$ python3 -q
>>> import numpy as np
>>> np.set_printoptions(precision=1, suppress=True, linewidth=160, floatmode="fixed")
>>> mat = np.load("test14.npy")
>>> mat.round(1) + 0
array([[ 0.0,  0.1,  0.1,  0.0,  0.0,  0.0,  0.1,  0.0,  0.0, -0.1,  0.0,  0.1],
       [ 0.1,  0.2,  0.2,  0.1, -0.1,  0.0,  0.2,  0.0,  0.0, -0.2,  0.0,  0.2],
       [ 0.1,  0.2,  0.1,  0.1, -0.1,  0.0,  0.2,  0.0,  0.0, -0.1,  0.0,  0.1],
       [ 0.0,  0.1,  0.1,  0.0,  0.0,  0.0,  0.1,  0.0,  0.0, -0.1,  0.0,  0.1],
       [ 0.0, -0.1, -0.1,  0.0,  0.0,  0.0, -0.1,  0.0,  0.0,  0.1,  0.0, -0.1],
       [ 0.0,  0.0,  0.0,  0.0,  0.0,  0.0,  0.0,  0.0,  0.0,  0.0,  0.0,  0.0],
       [ 0.1,  0.2,  0.2,  0.1, -0.1,  0.0,  0.2,  0.0,  0.0, -0.2,  0.0,  0.2],
       [ 0.0,  0.0,  0.0,  0.0,  0.0,  0.0,  0.0,  0.0,  0.0,  0.0,  0.0,  0.0],
       [ 0.0,  0.0,  0.0,  0.0,  0.0,  0.0,  0.0,  0.0,  0.0,  0.0,  0.0,  0.0],
       [-0.1, -0.2, -0.1, -0.1,  0.1,  0.0, -0.2,  0.0,  0.0,  0.1,  0.0, -0.1],
       [ 0.0,  0.0,  0.0,  0.0,  0.0,  0.0,  0.0,  0.0,  0.0,  0.0,  0.0,  0.0],
       [ 0.1,  0.2,  0.1,  0.1, -0.1,  0.0,  0.2,  0.0,  0.0, -0.1,  0.0,  0.1]])
>>> # symmetric
>>> left, sigma, Vt = np.linalg.svd(mat)
>>> sigma.round(1) + 0
array([1.0, 0.0, 0.0, 0.0, 0.0, 0.0, 0.0, 0.0, 0.0, 0.0, 0.0, 0.0])
>>> A2 = left[:, :1] @ np.diag(sigma[:1]) @ Vt[:1]
>>> np.linalg.matrix_rank(mat, rtol=0.05)
np.int64(1)
>>> A2.round(1) + 0
array([[ 0.0,  0.1,  0.1,  0.0,  0.0,  0.0,  0.1,  0.0,  0.0, -0.1,  0.0,  0.1],
       [ 0.1,  0.2,  0.2,  0.1, -0.1,  0.0,  0.2,  0.0,  0.0, -0.2,  0.0,  0.2],
       [ 0.1,  0.2,  0.1,  0.1, -0.1,  0.0,  0.2,  0.0,  0.0, -0.1,  0.0,  0.1],
       [ 0.0,  0.1,  0.1,  0.0,  0.0,  0.0,  0.1,  0.0,  0.0, -0.1,  0.0,  0.1],
       [ 0.0, -0.1, -0.1,  0.0,  0.0,  0.0, -0.1,  0.0,  0.0,  0.1,  0.0, -0.1],
       [ 0.0,  0.0,  0.0,  0.0,  0.0,  0.0,  0.0,  0.0,  0.0,  0.0,  0.0,  0.0],
       [ 0.1,  0.2,  0.2,  0.1, -0.1,  0.0,  0.2,  0.0,  0.0, -0.2,  0.0,  0.2],
       [ 0.0,  0.0,  0.0,  0.0,  0.0,  0.0,  0.0,  0.0,  0.0,  0.0,  0.0,  0.0],
       [ 0.0,  0.0,  0.0,  0.0,  0.0,  0.0,  0.0,  0.0,  0.0,  0.0,  0.0,  0.0],
       [-0.1, -0.2, -0.1, -0.1,  0.1,  0.0, -0.2,  0.0,  0.0,  0.1,  0.0, -0.1],
       [ 0.0,  0.0,  0.0,  0.0,  0.0,  0.0,  0.0,  0.0,  0.0,  0.0,  0.0,  0.0],
       [ 0.1,  0.2,  0.1,  0.1, -0.1,  0.0,  0.2,  0.0,  0.0, -0.1,  0.0,  0.1]])
>>> np.linalg.matrix_rank(A2)
np.int64(1)
>>> np.round(np.linalg.norm(mat - A2, 2), 1), np.round(sigma[1], 1)
(np.float64(0.0), np.float64(0.0))
